% ipython --no-banner

In [1]: import numpy as np

In [2]: np.set_printoptions(suppress=True, linewidth=140)

In [3]: W0 = np.load("x.npy")

In [4]: W0
Out[4]: 
array([[6, 6, 6],
       [0, 9, 0],
       [0, 0, 7]])

In [5]: # triangular

In [6]: f = np.array([-2, -2, 1])

In [7]: np.polyval(f, W0[2])
Out[7]: array([   1,    1, -111])

In [8]: np.correlate(W0[2], W0[1], "full")
Out[8]: array([ 0,  0,  0, 63,  0])

In [9]: np.round(np.linalg.det(2 * W0), 3), np.round(np.linalg.det(W0), 3)
Out[9]: (np.float64(3024.0), np.float64(378.0))

In [10]: np.kron(np.eye(2, dtype=int), W0)
Out[10]: 
array([[6, 6, 6, 0, 0, 0],
       [0, 9, 0, 0, 0, 0],
       [0, 0, 7, 0, 0, 0],
       [0, 0, 0, 6, 6, 6],
       [0, 0, 0, 0, 9, 0],
       [0, 0, 0, 0, 0, 7]])

In [11]: vec = np.array([0, 0, 0])

In [12]: W0 * vec
Out[12]: 
array([[0, 0, 0],
       [0, 0, 0],
       [0, 0, 0]])

In [13]: (W0 * vec).sum(axis=1)
Out[13]: array([0, 0, 0])

In [14]: np.linalg.norm(W0 @ vec) <= np.linalg.norm(W0, 2) * np.linalg.norm(vec) + 1e-9
Out[14]: np.True_

In [15]: M2 = W0 / np.linalg.norm(W0, axis=1, keepdims=True)

In [16]: C2 = M2 @ M2.T

In [17]: np.argwhere(np.triu(np.abs(C2) > 0.95, 1))
Out[17]: array([], shape=(0, 2), dtype=int64)

In [18]: (C2 - 2 * np.eye(3)).round(6).argmax(axis=1)
Out[18]: array([1, 0, 0])

In [19]: C2[2].round(3)
Out[19]: array([0.577, 0.   , 1.   ])

In [20]: M2 = np.array([[8, 2, 3, 2], [7, 2, 7, 4], [5, 3, 1, 8], [1, 7, 4, 7]])

In [21]: M = np.tril(M2)

In [22]: M
Out[22]: 
array([[8, 0, 0, 0],
       [7, 2, 0, 0],
       [5, 3, 1, 0],
       [1, 7, 4, 7]])

In [23]: M2 = M / np.linalg.norm(M, axis=1, keepdims=True)

In [24]: C2 = M2 @ M2.T

In [25]: (np.abs(C2) > 0.9).astype(int)
Out[25]: 
array([[1, 1, 0, 0],
       [1, 1, 1, 0],
       [0, 1, 1, 0],
       [0, 0, 0, 1]])

In [26]: np.round(np.degrees(np.arccos(np.clip(C2[2, 3], -1, 1))), 3)
Out[26]: np.float64(61.779)

In [27]: C2[2].round(3)
Out[27]: array([0.845, 0.952, 1.   , 0.473])

In [28]: [int(np.linalg.matrix_rank(np.linalg.matrix_power(M, p))) for p in range(1, 5)]
Out[28]: [4, 4, 4, 4]

In [29]: round(np.linalg.det(2 * M), 3), round(np.linalg.det(M), 3)
Out[29]: (np.float64(1792.0), np.float64(112.0))

In [30]: np.kron(np.eye(2, dtype=int), M)
Out[30]: 
array([[8, 0, 0, 0, 0, 0, 0, 0],
       [7, 2, 0, 0, 0, 0, 0, 0],
       [5, 3, 1, 0, 0, 0, 0, 0],
       [1, 7, 4, 7, 0, 0, 0, 0],
       [0, 0, 0, 0, 8, 0, 0, 0],
       [0, 0, 0, 0, 7, 2, 0, 0],
       [0, 0, 0, 0, 5, 3, 1, 0],
       [0, 0, 0, 0, 1, 7, 4, 7]])

In [31]: np.einsum("ii->", M)
Out[31]: np.int64(18)

In [32]: X = np.array([[2, 0, -3, 0], [-3, 2, 0, -1], [-3, 1, 2, -1]])

In [33]: X[-1] = X[0] + 4 * X[1]

In [34]: X
Out[34]: 
array([[  2,   0,  -3,   0],
       [ -3,   2,   0,  -1],
       [-10,   8,  -3,  -4]])

In [35]: U, s, VT = np.linalg.svd(X)

In [36]: vecs = VT[:(s > 1e-8).sum()]

In [37]: rng = np.random.default_rng(52)

In [38]: vec = X[1] + 3 * X[0] + rng.integers(2) * np.eye(4)[0]

In [39]: vec
Out[39]: array([ 4.,  2., -9., -1.])

In [40]: np.allclose(vecs.T @ vecs @ vec, vec)
Out[40]: False

In [41]: np.linalg.matrix_rank(np.vstack([X, vec]))
Out[41]: np.int64(3)

In [42]: U, s, VT = np.linalg.svd(X)

In [43]: np.argmax(s[:-1] / (s[1:] + 1e-6)) + 1
Out[43]: np.int64(2)

In [44]: s.round(3) + 0
Out[44]: array([14.25 ,  3.598,  0.   ])

In [45]: M2 = U[:, :2] @ np.diag(s[:2]) @ VT[:2]

In [46]: round(np.linalg.norm(X - M2, 2), 3), round(float(s[2]), 3)
Out[46]: (np.float64(0.0), 0.0)

In [47]: M2.round(3) + 0
Out[47]: 
array([[  2.,   0.,  -3.,   0.],
       [ -3.,   2.,   0.,  -1.],
       [-10.,   8.,  -3.,  -4.]])

In [48]: np.linalg.matrix_rank(X, rtol=0.1)
Out[48]: np.int64(2)

In [49]: round(np.linalg.norm(X, 2) / np.linalg.norm(X), 3)
Out[49]: np.float64(0.97)

In [50]: np.argsort(-np.linalg.norm(X, axis=0).round(6), kind="stable")[:3]
Out[50]: array([0, 1, 2])

In [51]: np.abs(np.diag(np.linalg.qr(X)[1])) > 1e-9
Out[51]: array([ True,  True, False])

In [52]: np.round(X @ np.linalg.pinv(X) @ X, 3) + 0
Out[52]: 
array([[  2.,   0.,  -3.,   0.],
       [ -3.,   2.,   0.,  -1.],
       [-10.,   8.,  -3.,  -4.]])

In [53]: np.round(np.trace(np.linalg.pinv(X) @ X), 3)
Out[53]: np.float64(2.0)

In [54]: np.linalg.lstsq(X[:-1].T, X[-1])[2]
Out[54]: np.int32(2)

In [55]: data = np.loadtxt("layer18.csv", delimiter=",")

In [56]: data
Out[56]: 
array([[1.   , 0.9  , 0.81 , 0.729],
       [0.9  , 1.   , 0.9  , 0.81 ],
       [0.81 , 0.9  , 1.   , 0.9  ],
       [0.729, 0.81 , 0.9  , 1.   ]])

In [57]: # equal to its transpose

In [58]: M2 = data / np.sqrt((data ** 2).mean(axis=1, keepdims=True))

In [59]: M2[0].round(3)
Out[59]: array([1.155, 1.04 , 0.936, 0.842])

In [60]: np.round(np.linalg.norm(M2, axis=1), 3)
Out[60]: array([2., 2., 2., 2.])

In [61]: np.round(data - data.mean(axis=1, keepdims=True), 3)
Out[61]: 
array([[ 0.14 ,  0.04 , -0.05 , -0.131],
       [-0.002,  0.098, -0.002, -0.092],
       [-0.092, -0.002,  0.098, -0.002],
       [-0.131, -0.05 ,  0.04 ,  0.14 ]])

In [62]: evals, vecs = np.linalg.eigh(data)

In [63]: vec = np.array([2, 0, 1, 2])

In [64]: np.round(vecs * np.abs(evals) @ vecs.T, 3)
Out[64]: 
array([[1.   , 0.9  , 0.81 , 0.729],
       [0.9  , 1.   , 0.9  , 0.81 ],
       [0.81 , 0.9  , 1.   , 0.9  ],
       [0.729, 0.81 , 0.9  , 1.   ]])

In [65]: np.round(vecs * np.maximum(evals, 0) @ vecs.T, 3)
Out[65]: 
array([[1.   , 0.9  , 0.81 , 0.729],
       [0.9  , 1.   , 0.9  , 0.81 ],
       [0.81 , 0.9  , 1.   , 0.9  ],
       [0.729, 0.81 , 0.9  , 1.   ]])

In [66]: O, R = np.linalg.qr(M)

In [67]: round(float(abs(R[0, 0])), 3), np.round(np.linalg.norm(M[:, 0]), 3)
Out[67]: (11.79, np.float64(11.79))

In [68]: np.round(O @ R, 3) + 0
Out[68]: 
array([[8., 0., 0., 0.],
       [7., 2., 0., 0.],
       [5., 3., 1., 0.],
       [1., 7., 4., 7.]])

In [69]: O.shape, R.shape
Out[69]: ((4, 4), (4, 4))

In [70]: round(np.log10(np.linalg.cond(data)))
Out[70]: 2

In [71]: np.argsort(-np.linalg.norm(data, axis=0).round(6), kind="stable")[:3]
Out[71]: array([1, 2, 0])

In [72]: np.round(np.abs(np.linalg.svd(data)[2][-1]), 3)
Out[72]: array([0.279, 0.65 , 0.65 , 0.279])

In [73]: Lm = np.linalg.cholesky(data)

In [74]: np.round(np.diag(Lm) ** 2, 3)
Out[74]: array([1.  , 0.19, 0.19, 0.19])

In [75]: Lm.round(3)
Out[75]: 
array([[1.   , 0.   , 0.   , 0.   ],
       [0.9  , 0.436, 0.   , 0.   ],
       [0.81 , 0.392, 0.436, 0.   ],
       [0.729, 0.353, 0.392, 0.436]])

In [76]: J = np.load("run7.npy")

In [77]: J
Out[77]: 
array([[ 1., -3.,  0.],
       [-3., -1., -3.],
       [ 0., -3.,  0.]])

In [78]: # symmetric, so the eigenvalues are real

In [79]: idx = rng.permutation(3)

In [80]: idx
Out[80]: array([2, 1, 0])

In [81]: M2 = J[idx][:, idx]

In [82]: np.trace(M2)
Out[82]: np.float64(0.0)

In [83]: np.round(np.sort(np.abs(np.linalg.eigvals(M2))), 3)
Out[83]: array([0.479, 4.099, 4.579])

In [84]: np.allclose(M2, J)
Out[84]: False

In [85]: M2
Out[85]: 
array([[ 0., -3.,  0.],
       [-3., -1., -3.],
       [ 0., -3.,  1.]])

In [86]: A = np.load("arr.npy")

In [87]: A
Out[87]: 
array([[ 2,  8, -9],
       [ 8,  2,  8],
       [-9,  8,  2]])

In [88]: W = np.array([[0, 1, 2, 0, 2], [2, 1, -2, -1, 1], [0, 0, -2, 1, 1]])

In [89]: c = np.array([-1, -3, 1, 0, 4])

In [90]: act = np.maximum(A @ W + c, 0)

In [91]: act
Out[91]: 
array([[15,  7,  7,  0,  7],
       [ 3,  7,  0,  6, 30],
       [15,  0,  0,  0,  0]])

In [92]: (act > 0).astype(int)
Out[92]: 
array([[1, 1, 1, 0, 1],
       [1, 1, 0, 1, 1],
       [1, 0, 0, 0, 0]])

In [93]: cent = np.array([[2, -1], [9, 5], [7, -8], [-2, 4], [-7, -2]])

In [94]: W @ cent
Out[94]: 
array([[  9, -15],
       [ -6,  13],
       [-23,  18]])

In [95]: act @ cent
Out[95]: 
array([[  93,  -50],
       [-153,   -4],
       [  30,  -15]])

In [96]: (act @ cent).round(6).argmax(axis=1)
Out[96]: array([0, 1, 0])

In [97]: K = np.load("m.npy")

In [98]: K
Out[98]: 
array([[2, 2, 1],
       [1, 2, 2],
       [2, 1, 2]])

In [99]: W = np.array([[1, 0, 3, -1], [-1, 1, -2, -3], [3, -2, 0, -1]])

In [100]: c = np.array([-3, 3, 3, -1])

In [101]: act = np.maximum(K @ W + c, 0)

In [102]: act
Out[102]: 
array([[0, 3, 5, 0],
       [2, 1, 2, 0],
       [4, 0, 7, 0]])

In [103]: np.linalg.matrix_rank(act)
Out[103]: np.int64(3)

In [104]: (act > 0).astype(int)
Out[104]: 
array([[0, 1, 1, 0],
       [1, 1, 1, 0],
       [1, 0, 1, 0]])

In [105]: cent = np.array([[3, 2, 0], [1, 0, 0], [1, 3, 3], [1, 0, 0]])

In [106]: (act @ cent).round(6).argmax(axis=1)
Out[106]: array([1, 1, 1])

In [107]: proj = np.triu(np.array([[1, 2, 2], [1, 0, 2], [2, 1, 0]]), 1) + np.eye(3)

In [108]: M2 = proj @ K @ np.linalg.inv(proj)

In [109]: proj @ K - K @ proj
Out[109]: 
array([[ 6.,  2.,  0.],
       [ 4.,  0., -2.],
       [ 0., -4., -6.]])
